% python3 -q
>>> import numpy as np
>>> np.set_printoptions(suppress=True, linewidth=160)
>>> rnd = lambda a: np.round(a, 1) + 0
>>> arr = np.array([[0, 0, 0, -4, 2, 2],
...     [0, 0, 0, 4, 4, -4],
...     [0, 0, 0, 4, -4, 4],
...     [-6, 3, 3, 0, 0, 0],
...     [6, 6, -6, 0, 0, 0],
...     [6, -6, 6, 0, 0, 0]])
>>> rng = np.random.default_rng(428)
>>> idx = rng.permutation(6)
>>> Y = arr[:, idx] * rng.choice([-1, 1], 6)
>>> Y
array([[ 0,  0,  2,  2,  0, -4],
       [ 0,  0, -4,  4,  0,  4],
       [ 0,  0,  4, -4,  0,  4],
       [ 3, -6,  0,  0,  3,  0],
       [ 6,  6,  0,  0, -6,  0],
       [-6,  6,  0,  0,  6,  0]])
>>> Uu, _, vt = np.linalg.svd(arr.T @ Y)
>>> rnd(Uu @ vt)
array([[0., 1., 0., 0., 0., 0.],
       [1., 0., 0., 0., 0., 0.],
       [0., 0., 0., 0., 1., 0.],
       [0., 0., 0., 0., 0., 1.],
       [0., 0., 0., 1., 0., 0.],
       [0., 0., 1., 0., 0., 0.]])
>>> Y = np.linalg.invert(arr)
Traceback (most recent call last):
  File "<python-input-10>", line 1, in <module>
    Y = np.linalg.invert(arr)
        ^^^^^^^^^^^^^^^^
AttributeError: module 'numpy.linalg' has no attribute 'invert'
>>> Y = np.linalg.inv(arr)
>>> np.allclose(Y, arr.T)
False
>>> Y = arr / np.sqrt((arr ** 2).mean(axis=1, keepdims=True))
>>> np.linalg.matrix_rank(Y) == np.linalg.matrix_rank(arr)
np.True_
>>> q, r_ = np.linalg.qr(arr)
>>> rnd(abs(r_[0, 0])), rnd(np.linalg.norm(arr[:, 0]))
(np.float64(10.4), np.float64(10.4))
>>> q.shape, r_.shape
((6, 6), (6, 6))
>>> mat = np.loadtxt("case19.csv", delimiter=",")
>>> rnd(mat)
array([[-0.2,  0.9, -0.4],
       [-0.9, -0.3, -0.3],
       [-0.4,  0.3,  0.9]])
>>> rnd(np.linalg.det(mat[::-1]))
np.float64(-1.0)
>>> rnd(np.poly(mat))
array([ 1. , -0.3,  0.3, -1. ])
>>> print(rnd(np.linalg.det(mat.T)))
1.0
>>> rnd(np.linalg.det(2 * mat)), rnd(np.linalg.det(mat))
(np.float64(8.0), np.float64(1.0))
>>> rnd(np.kron(np.eye(2, dtype=int), mat))
array([[-0.2,  0.9, -0.4,  0. ,  0. ,  0. ],
       [-0.9, -0.3, -0.3,  0. ,  0. ,  0. ],
       [-0.4,  0.3,  0.9,  0. ,  0. ,  0. ],
       [ 0. ,  0. ,  0. , -0.2,  0.9, -0.4],
       [ 0. ,  0. ,  0. , -0.9, -0.3, -0.3],
       [ 0. ,  0. ,  0. , -0.4,  0.3,  0.9]])
>>> x = np.array([2, 0, -4])
>>> rnd(np.linalg.norm(x)), rnd(np.linalg.norm(mat @ x))
(np.float64(4.5), np.float64(4.5))
>>> print(3 - np.linalg.matrix_rank(mat - np.eye(3), tol=1e-8))
1
>>> print(rnd(mat.T @ (mat @ x)))
[ 2.  0. -4.]
>>> [p for p in range(1, 25) if np.allclose(np.linalg.matrix_power(mat, p), np.eye(3))]
[]
>>> cov = mat.T @ mat
>>> print(np.linalg.matrix_rank(cov))
3
>>> np.allclose(cov, cov.T)
True
>>> q, _ = np.linalg.qr(np.array([[0.5, -0.9, -0.8, -0.4, 2.1, 0.8, 2.7, 0.1, -0.5],
...     [0.3, -1.6, 1.6, -2.0, 0.4, -0.9, 0.5, -0.2, -0.8],
...     [-0.8, 1.5, 1.3, -1.5, 0.6, -0.8, 1.0, 0.5, 0.9],
...     [-2.1, -0.8, -2.7, -0.4, 1.3, 1.4, 0.0, -1.6, -0.5],
...     [1.3, 1.1, -3.0, -0.5, -0.1, 2.0, 1.2, 0.2, 0.1],
...     [-0.9, -0.3, -1.6, -1.1, -1.2, -0.5, -0.6, -0.1, -0.1],
...     [1.0, 0.5, 2.0, -1.6, 0.1, 0.4, 0.2, 3.1, 0.1],
...     [-0.7, -1.0, 0.2, -0.3, 0.2, 1.0, 0.1, 1.0, 0.2],
...     [0.2, 1.1, -0.6, 0.1, 0.5, 0.0, -0.1, 0.0, -0.4]]))
>>> E = q[:, :7]
>>> rnd(E)
array([[-0.2, -0.3,  0.2, -0.1,  0.7, -0.2,  0.4],
       [-0.1, -0.6, -0.2, -0.5,  0. , -0.3, -0.2],
       [ 0.3,  0.6, -0.4, -0.4,  0.2, -0.1,  0.4],
       [ 0.7, -0.1,  0.4, -0.2,  0.3,  0.2, -0.4],
       [-0.4,  0.2,  0.7, -0.3, -0.1,  0.2,  0.1],
       [ 0.3,  0. ,  0.2, -0.4, -0.6, -0.3,  0.2],
       [-0.3,  0.1, -0.3, -0.4,  0. ,  0.5, -0.3],
       [ 0.2, -0.3, -0.1,  0. ,  0. ,  0.6,  0.3],
       [-0.1,  0.3,  0.1,  0. ,  0.2, -0.2, -0.5]])
>>> # keeps lengths
>>> x = np.array([1, 1, 2, 1, 1, 3, 0])
>>> target = E @ x
>>> rnd(np.linalg.solve(E.T @ E, E.T @ target))
array([1., 1., 2., 1., 1., 3., 0.])
>>> try:
...     np.linalg.solve(E, target)
... except np.linalg.LinAlgError as e:
...     print("failed:", e)
... 
failed: Last 2 dimensions of the array must be square
>>> rnd(np.linalg.pinv(E) @ E)
array([[1., 0., 0., 0., 0., 0., 0.],
       [0., 1., 0., 0., 0., 0., 0.],
       [0., 0., 1., 0., 0., 0., 0.],
       [0., 0., 0., 1., 0., 0., 0.],
       [0., 0., 0., 0., 1., 0., 0.],
       [0., 0., 0., 0., 0., 1., 0.],
       [0., 0., 0., 0., 0., 0., 1.]])
>>> print(rnd(target))
[-0.2 -2.6 -0.5  2.1  1.4 -1.1  0.1  1.6  0. ]
>>> target = target + 0.3 * rng.normal(size=9)
>>> rnd(target)
array([-0.6, -2.5, -0.2,  2.8,  1.4, -1. , -0.2,  2. ,  0.5])
>>> coef, *_ = np.linalg.lstsq(E, target)
>>> print(coef.round())
[ 2.  1.  2.  1.  1.  3. -0.]
>>> [round(float(np.linalg.norm(np.linalg.solve(E.T @ E + lam * np.eye(7), E.T @ target))), 2) for lam in (0, 1, 10, 100)]
[4.59, 2.3, 0.42, 0.05]
>>> x = np.array([1, 2, 1, -2, 1, -2, -1])
>>> target = E @ x
>>> coef, lr = np.zeros(7), 1 / np.linalg.norm(E, 2) ** 2
>>> for i in range(150):
...     coef -= lr * E.T @ (E @ coef - target)
...     if i % 50 == 0: print(i, round(np.linalg.norm(E @ coef - target), 1))
... 
0 0.0
50 0.0
100 0.0
>>> rnd(coef)
array([ 1.,  2.,  1., -2.,  1., -2., -1.])
>>> m1 = np.loadtxt("mat.csv", delimiter=",")
>>> rnd(m1)
array([[ 1. ,  0. ,  0. ,  0. ],
       [ 0. ,  0.7,  0. ,  0.7],
       [ 0. ,  0. ,  1. ,  0. ],
       [ 0. , -0.7,  0. ,  0.7]])
>>> # 3 blocks once reordered
>>> x = np.array([-1, 1, -2, -1])
>>> rnd(m1.T @ (m1 @ x))
array([-1.,  1., -2., -1.])
>>> rnd(np.linalg.norm(x)), rnd(np.linalg.norm(m1 @ x))
(np.float64(2.6), np.float64(2.6))
>>> rnd(np.linalg.inv(m1))
array([[ 1. ,  0. ,  0. ,  0. ],
       [ 0. ,  0.7,  0. , -0.7],
       [ 0. ,  0. ,  1. ,  0. ],
       [ 0. ,  0.7,  0. ,  0.7]])
>>> print(4 - np.linalg.matrix_rank(m1 - np.eye(4), tol=1e-8))
2
>>> np.allclose(m1 @ m1.T, m1.T @ m1)
True
>>> rnd((m1 + m1.T) / 2)
array([[1. , 0. , 0. , 0. ],
       [0. , 0.7, 0. , 0. ],
       [0. , 0. , 1. , 0. ],
       [0. , 0. , 0. , 0.7]])
>>> rnd(np.linalg.matrix_power(m1, 4))
array([[ 1.,  0.,  0.,  0.],
       [ 0., -1.,  0.,  0.],
       [ 0.,  0.,  1.,  0.],
       [ 0.,  0.,  0., -1.]])
>>> print(rnd((m1 - m1.T) / 2))
[[ 0.   0.   0.   0. ]
 [ 0.   0.   0.   0.7]
 [ 0.   0.   0.   0. ]
 [ 0.  -0.7  0.   0. ]]
>>> rnd(np.sort(np.abs(np.linalg.eigvals(m1))))
array([1., 1., 1., 1.])
>>> rnd(np.abs(np.linalg.eigvals(m1)).max())
np.float64(1.0)
>>> rnd(m1 @ m1)
array([[ 1.,  0.,  0.,  0.],
       [ 0.,  0.,  0.,  1.],
       [ 0.,  0.,  1.,  0.],
       [ 0., -1.,  0.,  0.]])
>>> t = np.radians(45)
>>> r_ = np.eye(4)
>>> r_[3, 3] = r_[1, 1] = np.cos(t)
>>> r_[3, 1], r_[1, 3] = -np.sin(t), np.sin(t)
>>> rnd(r_)
array([[ 1. ,  0. ,  0. ,  0. ],
       [ 0. ,  0.7,  0. ,  0.7],
       [ 0. ,  0. ,  1. ,  0. ],
       [ 0. , -0.7,  0. ,  0.7]])
>>> Y = m1 @ r_.T
>>> print(np.allclose(np.linalg.norm(m1, axis=1), np.linalg.norm(Y, axis=1)))
True
>>> rnd(Y)
array([[1., 0., 0., 0.],
       [0., 1., 0., 0.],
       [0., 0., 1., 0.],
       [0., 0., 0., 1.]])
>>> rnd(np.abs(Y - m1).max(axis=0))
array([0. , 0.7, 0. , 0.7])
>>> rnd(np.linalg.det(r_)), rnd(np.trace(r_))
(np.float64(1.0), np.float64(3.4))
>>> q, V = np.linalg.qr(m1[:, :3])[0], np.linalg.qr(m1[:, 3:])[0]
>>> sv = np.linalg.svd(q.T @ V, compute_uv=False)
>>> rnd(sv)
array([0.])
>>> np.degrees(np.arccos(sv.clip(0, 1)))
array([90.])
>>> rnd(np.linalg.norm(q @ q.T - V @ V.T, 2))
np.float64(1.0)
>>> Y = np.linalg.inv(m1)
>>> rnd(np.linalg.inv(Y))
array([[ 1. ,  0. ,  0. ,  0. ],
       [ 0. ,  0.7,  0. ,  0.7],
       [ 0. ,  0. ,  1. ,  0. ],
       [ 0. , -0.7,  0. ,  0.7]])
>>> rnd(Y)
array([[ 1. ,  0. ,  0. ,  0. ],
       [ 0. ,  0.7,  0. , -0.7],
       [ 0. ,  0. ,  1. ,  0. ],
       [ 0. ,  0.7,  0. ,  0.7]])
>>> rnd(np.linalg.cond(m1))
np.float64(1.0)
>>> print(rnd(m1 @ Y))
[[1. 0. 0. 0.]
 [0. 1. 0. 0.]
 [0. 0. 1. 0.]
 [0. 0. 0. 1.]]
>>> (np.abs(Y) > 1e-9).astype(int)
array([[1, 0, 0, 0],
       [0, 1, 0, 1],
       [0, 0, 1, 0],
       [0, 1, 0, 1]])
>>> rnd(np.linalg.det(m1) * np.linalg.det(Y))
np.float64(1.0)
>>> print(rnd(np.linalg.slogdet(m1)[0]))
1.0
>>> data = np.load("block19.npy")
>>> data
array([[ 2,  2,  0,  0,  0, -4,  4, -2],
       [ 1,  1,  0,  0,  0, -2,  2, -1],
       [-3, -3,  0,  0,  0,  6, -6,  3],
       [ 2,  2,  0,  0,  0, -4,  4, -2],
       [ 2,  2,  0,  0,  0, -4,  4, -2]])
>>> # rank 1
>>> Y = data + rng.integers(-2, 3, (5, 1)) @ rng.integers(-2, 3, (1, 8))
>>> Y
array([[ 4,  0,  4,  2,  4, -8,  4,  2],
       [ 3, -1,  4,  2,  4, -6,  2,  3],
       [-1, -5,  4,  2,  4,  2, -6,  7],
       [ 0,  4, -4, -2, -4,  0,  4, -6],
       [ 3,  1,  2,  1,  2, -6,  4,  0]])
>>> np.linalg.matrix_rank(Y - data, tol=1e-8)
np.int64(1)
